$ python -q
>>> import numpy as np
>>> np.set_printoptions(precision=1, suppress=True, linewidth=120, floatmode="fixed")
>>> W0 = np.array([[0, -3, 1, 5, -5, 2, -1, 3],
...     [3, 0, -6, 0, -1, -4, 1, 4],
...     [-1, 6, 0, 1, -1, 1, -5, -1],
...     [-5, 0, -1, 0, 1, 0, -4, 2],
...     [5, 1, 1, -1, 0, 0, -3, -1],
...     [-2, 4, -1, 0, 0, 0, -3, -2],
...     [1, -1, 5, 4, 3, 3, 0, 1],
...     [-3, -4, 1, -2, 1, 2, -1, 0]])
>>> print(W0)
[[ 0 -3  1  5 -5  2 -1  3]
 [ 3  0 -6  0 -1 -4  1  4]
 [-1  6  0  1 -1  1 -5 -1]
 [-5  0 -1  0  1  0 -4  2]
 [ 5  1  1 -1  0  0 -3 -1]
 [-2  4 -1  0  0  0 -3 -2]
 [ 1 -1  5  4  3  3  0  1]
 [-3 -4  1 -2  1  2 -1  0]]
>>> # antisymmetric, zero diagonal
>>> x = np.array([2, -3, 0, 3, -1, -1, 0, -1])
>>> h = np.maximum(W0 @ x, 0)
>>> print(np.maximum(W0 @ (3 * x), 0))
[72 21  0  0 15  0 30  0]
>>> print(np.flatnonzero(h > 1e-9))
[0 1 4 6]
>>> print(W0 * (h > 1e-9)[:, None])
[[ 0 -3  1  5 -5  2 -1  3]
 [ 3  0 -6  0 -1 -4  1  4]
 [ 0  0  0  0  0  0  0  0]
 [ 0  0  0  0  0  0  0  0]
 [ 5  1  1 -1  0  0 -3 -1]
 [ 0  0  0  0  0  0  0  0]
 [ 1 -1  5  4  3  3  0  1]
 [ 0  0  0  0  0  0  0  0]]
>>> O, V = np.linalg.qr(W0[:, :6])[0], np.linalg.qr(W0[:, 6:])[0]
>>> sigma = np.linalg.svd(O.T @ V, compute_uv=False)
>>> print(round(float(np.linalg.norm(O @ O.T - V @ V.T, 2)), 1))
1.0
>>> print(sigma)
[1.0 0.8]
